$ python3 -q
>>> import numpy as np
>>> np.set_printoptions(suppress=True, linewidth=140)
>>> rnd = lambda a: np.round(a, 4) + 0
>>> F = np.load("arr.npy")
>>> F
array([[-3.,  1.,  0.],
       [ 0., -3.,  1.],
       [ 0.,  0., -3.]])
>>> # triangular: eigenvalues sit on the diagonal
>>> rnd(np.linalg.eigvals(F))
array([-3., -3., -3.])
>>> rnd(np.linalg.eigvals(F).sum().real)
np.float64(-9.0)
>>> np.poly(F)
array([ 1.,  9., 27., 27.])
>>> np.prod(np.diag(F)), rnd(np.linalg.det(F))
(np.float64(-27.0), np.float64(-27.0))
>>> rnd(np.sort(np.linalg.eigvals(F)))
array([-3., -3., -3.])
>>> rnd(np.linalg.matrix_power(F - np.diag(np.diag(F)), 3))
array([[0., 0., 0.],
       [0., 0., 0.],
       [0., 0., 0.]])
>>> A2 = np.linalg.invert(F)
Traceback (most recent call last):
  File "<python-input-12>", line 1, in <module>
    A2 = np.linalg.invert(F)
         ^^^^^^^^^^^^^^^^
AttributeError: module 'numpy.linalg' has no attribute 'invert'
>>> A2 = np.linalg.inv(F)
>>> rnd(np.linalg.det(F) * A2)
array([[9., 3., 1.],
       [0., 9., 3.],
       [0., 0., 9.]])
>>> rnd(A2)
array([[-0.3333, -0.1111, -0.037 ],
       [ 0.    , -0.3333, -0.1111],
       [ 0.    ,  0.    , -0.3333]])
>>> np.allclose(A2, F.T)
False
>>> evals, evecs = np.linalg.eig(F)
>>> rnd(np.sort(np.linalg.eigvals(np.linalg.inv(F))))
array([-0.3333, -0.3333, -0.3333])
>>> rnd(np.sort(np.linalg.eigvals(F.T)))
array([-3., -3., -3.])
>>> F @ evecs[:, 0] - evals[0] * evecs[:, 0]
array([0., 0., 0.])
>>> np.prod(evals)
np.float64(-27.0)
